% python3 -q
>>> import numpy as np
>>> from numpy import linalg as LA
>>> np.set_printoptions(precision=2, suppress=True, linewidth=140, legacy="1.25")
>>> feats = np.load("layer4.npy")
>>> feats
array([[ 0.06, -0.15, -0.18],
       [-0.15,  0.38,  0.46],
       [-0.18,  0.46,  0.55]])
>>> round(float(LA.norm(feats, 1)), 2), round(float(LA.norm(feats, np.inf)), 2)
(1.2, 1.2)
>>> LA.norm(feats, axis=0)
array([0.25, 0.62, 0.74])
>>> round(LA.norm(feats[2], 1), 2), np.round(LA.norm(feats[2], np.inf), 2)
(1.2, 0.55)
>>> LA.norm(feats, axis=1).argmax()
2
>>> round(feats[2] @ feats[0], 2)
-0.18
>>> np.allclose(feats[:-1].T @ LA.lstsq(feats[:-1].T, feats[-1])[0], feats[-1])
True
>>> LA.lstsq(feats[:-1].T, feats[-1])[2]
1
>>> np.unique(feats.round(6), axis=0).shape
(3, 3)
>>> x = np.array([1, 1, -2])
>>> feats @ x
array([ 0.28, -0.69, -0.83])
>>> feats @ feats @ x
array([ 0.28, -0.69, -0.83])
>>> E = np.loadtxt("case17.csv", delimiter=",")
>>> E
array([[-1., -1.,  3.],
       [ 0., -3.,  1.],
       [ 0., -3.,  0.]])
>>> out = LA.invert(E)
Traceback (most recent call last):
  File "<python-input-18>", line 1, in <module>
    out = LA.invert(E)
          ^^^^^^^^^
AttributeError: module 'numpy.linalg' has no attribute 'invert'
>>> out = LA.inv(E)
>>> (np.abs(out) > 1e-9).astype(int)
array([[1, 1, 1],
       [0, 0, 1],
       [0, 1, 1]])
>>> round(float(LA.det(E) * LA.det(out)), 2)
1.0
>>> np.round(LA.slogdet(E)[0], 2)
-1.0
>>> np.round(LA.cond(E), 2)
20.58
>>> out
array([[-1.  ,  3.  , -2.67],
       [-0.  , -0.  , -0.33],
       [-0.  ,  1.  , -1.  ]])
>>> LA.det(E) * out
array([[ 3., -9.,  8.],
       [ 0.,  0.,  1.],
       [ 0., -3.,  3.]])
>>> u, g = out[0], out[1]
>>> round(u @ g, 2)
0.89
>>> np.round(u @ u, 2)
17.11
>>> p = (u @ g) / (u @ u) * u
>>> LA.matrix_rank(np.outer(u, g))
1
>>> p
array([-0.05,  0.16, -0.14])
>>> np.round(LA.norm(u + g) ** 2 + LA.norm(u - g) ** 2, 2)
34.44
>>> u, g = E[0], E[2]
>>> u @ g
3.0
>>> u @ u
11.0
>>> p = (u @ g) / (u @ u) * u
>>> np.round(LA.norm(u + g) ** 2 + LA.norm(u - g) ** 2, 2)
40.0
>>> g - p
array([ 0.27, -2.73, -0.82])
>>> K = np.load("x.npy")
>>> K
array([[ 2,  0,  0,  0],
       [ 0, -2,  0,  0],
       [ 0,  0, -1,  0],
       [ 0,  0,  0, -3]])
>>> rng = np.random.default_rng(930572)
>>> out = K + rng.integers(-2, 3, (4, 3)) @ rng.integers(-2, 3, (3, 4))
>>> out
array([[ 5,  0, -6, -1],
       [ 1,  0,  2,  1],
       [ 1,  1,  1,  1],
       [ 0,  1,  0, -3]])
>>> LA.matrix_rank(out - K, tol=1e-8)
3
>>> np.abs(out - K).sum(axis=1)
array([10,  6,  5,  1])
>>> np.round(LA.svd(out - K, compute_uv=False), 2) + 0
array([7.19, 3.38, 0.95, 0.  ])
>>> round(LA.eigvals(out).sum().real, 2)
3.0
>>> np.kron(np.eye(2, dtype=int), out)
array([[ 5,  0, -6, -1,  0,  0,  0,  0],
       [ 1,  0,  2,  1,  0,  0,  0,  0],
       [ 1,  1,  1,  1,  0,  0,  0,  0],
       [ 0,  1,  0, -3,  0,  0,  0,  0],
       [ 0,  0,  0,  0,  5,  0, -6, -1],
       [ 0,  0,  0,  0,  1,  0,  2,  1],
       [ 0,  0,  0,  0,  1,  1,  1,  1],
       [ 0,  0,  0,  0,  0,  1,  0, -3]])
>>> LA.eigvals(out)
array([ 3.59+2.j,  3.59-2.j, -3.19+0.j, -1.  +0.j])
>>> np.round(LA.det(2 * out), 2), np.round(LA.det(out), 2)
(864.0, 54.0)
>>> round(LA.det(out.T), 2)
54.0
>>> theta = np.deg2rad(72)
>>> data = np.eye(4)
>>> data[np.ix_([0, 1], [0, 1])] = [[np.cos(theta), -np.sin(theta)], [np.sin(theta), np.cos(theta)]]
>>> data
array([[ 0.31, -0.95,  0.  ,  0.  ],
       [ 0.95,  0.31,  0.  ,  0.  ],
       [ 0.  ,  0.  ,  1.  ,  0.  ],
       [ 0.  ,  0.  ,  0.  ,  1.  ]])
>>> x = np.array([3, 4, -7, -1])
>>> 4 - LA.matrix_rank(data - np.eye(4), tol=1e-8)
2
>>> [p for p in range(1, 25) if np.allclose(LA.matrix_power(data, p), np.eye(4))]
[5, 10, 15, 20]
>>> np.round(LA.det(data), 2)
1.0
>>> np.sort(np.abs(np.degrees(np.angle(LA.eigvals(data)))))
array([ 0.,  0., 72., 72.])
>>> np.kron(np.eye(2, dtype=int), data)
array([[ 0.31, -0.95,  0.  ,  0.  ,  0.  , -0.  ,  0.  ,  0.  ],
       [ 0.95,  0.31,  0.  ,  0.  ,  0.  ,  0.  ,  0.  ,  0.  ],
       [ 0.  ,  0.  ,  1.  ,  0.  ,  0.  ,  0.  ,  0.  ,  0.  ],
       [ 0.  ,  0.  ,  0.  ,  1.  ,  0.  ,  0.  ,  0.  ,  0.  ],
       [ 0.  , -0.  ,  0.  ,  0.  ,  0.31, -0.95,  0.  ,  0.  ],
       [ 0.  ,  0.  ,  0.  ,  0.  ,  0.95,  0.31,  0.  ,  0.  ],
       [ 0.  ,  0.  ,  0.  ,  0.  ,  0.  ,  0.  ,  1.  ,  0.  ],
       [ 0.  ,  0.  ,  0.  ,  0.  ,  0.  ,  0.  ,  0.  ,  1.  ]])
>>> round(LA.det(2 * data), 2), round(float(LA.det(data)), 2)
(16.0, 1.0)
>>> round(np.einsum("ij,ji->", data, data), 2)
0.38
>>> LA.eigvals(data)
array([0.31+0.95j, 0.31-0.95j, 1.  +0.j  , 1.  +0.j  ])
>>> arr = np.load("out2.npy")
>>> arr
array([[ 4,  4,  4,  4],
       [ 4,  8,  8,  8],
       [ 4,  8, 12, 12],
       [ 4,  8, 12, 16]])
>>> labels = rng.permutation(4)
>>> labels
array([1, 3, 2, 0])
>>> out = arr[labels][:, labels]
>>> np.diag(out)
array([ 8, 16, 12,  4])
>>> np.trace(out)
40
>>> round(float(LA.det(out)), 2), np.round(LA.det(arr[labels]), 2)
(256.0, 256.0)
>>> out
array([[ 8,  8,  8,  4],
       [ 8, 16, 12,  4],
       [ 8, 12, 12,  4],
       [ 4,  4,  4,  4]])
>>> m1 = np.load("sample4.npy")
>>> m1
array([[ 5.47, -0.2 , -0.01, -0.61],
       [-0.2 ,  4.79, -1.11, -0.31],
       [-0.01, -1.11,  6.42, -0.25],
       [-0.61, -0.31, -0.25,  5.32]])
>>> w, V = LA.eigh(m1)
>>> x = np.array([0, 1, 2, 0])
>>> V * np.abs(w) @ V.T
array([[ 5.47, -0.2 , -0.01, -0.61],
       [-0.2 ,  4.79, -1.11, -0.31],
       [-0.01, -1.11,  6.42, -0.25],
       [-0.61, -0.31, -0.25,  5.32]])
>>> V * np.maximum(w, 0) @ V.T
array([[ 5.47, -0.2 , -0.01, -0.61],
       [-0.2 ,  4.79, -1.11, -0.31],
       [-0.01, -1.11,  6.42, -0.25],
       [-0.61, -0.31, -0.25,  5.32]])
>>> (np.sign(V[:, -1].round(6)) == np.sign(V[0, -1].round(6))).astype(int)
array([1, 0, 1, 0])
>>> np.abs(m1).sum(axis=1).max(), round(float(np.abs(w).max()), 2)
(7.79, 7.0)
>>> X = np.array([[-0.3, 0.1, 0.7], [0.1, 0.3, -1.3]])
>>> X
array([[-0.3,  0.1,  0.7],
       [ 0.1,  0.3, -1.3]])
>>> u = np.array([7, 6])
>>> np.correlate(X[0], X[1], "full")
array([ 0.39, -0.22, -0.91,  0.22,  0.07])
>>> np.cross(X[0, :3], X[1, :3])
array([-0.34, -0.32, -0.1 ])
>>> np.array([np.convolve(row, u, "same") for row in X])
array([[-2.1, -1.1,  5.5],
       [ 0.7,  2.7, -7.3]])
>>> np.polyval(u, X[0])
array([ 3.9,  6.7, 10.9])
>>> out = X + rng.integers(-2, 3, (2, 1)) @ rng.integers(-2, 3, (1, 3))
>>> out
array([[-2.3,  4.1, -3.3],
       [-0.9,  2.3, -3.3]])
>>> LA.matrix_rank(out - X, tol=1e-8)
1
>>> np.round(LA.svd(out - X, compute_uv=False), 2) + 0
array([6.71, 0.  ])
>>> x = np.array([1, 0, 1])
>>> X @ (2 * x)
array([ 0.8, -2.4])
>>> x @ X
Traceback (most recent call last):
  File "<python-input-95>", line 1, in <module>
    x @ X
    ~~^~~
ValueError: matmul: Input operand 1 has a mismatch in its core dimension 0, with gufunc signature (n?,k),(k,m?)->(n?,m?) (size 2 is different from 3)
>>> out = np.array([[3, 0, 5], [3, 2, 3], [0, 4, 2]])
>>> out.T @ X.T
array([[-0.6,  1.2],
       [ 3. , -4.6],
       [ 0.2, -1.2]])
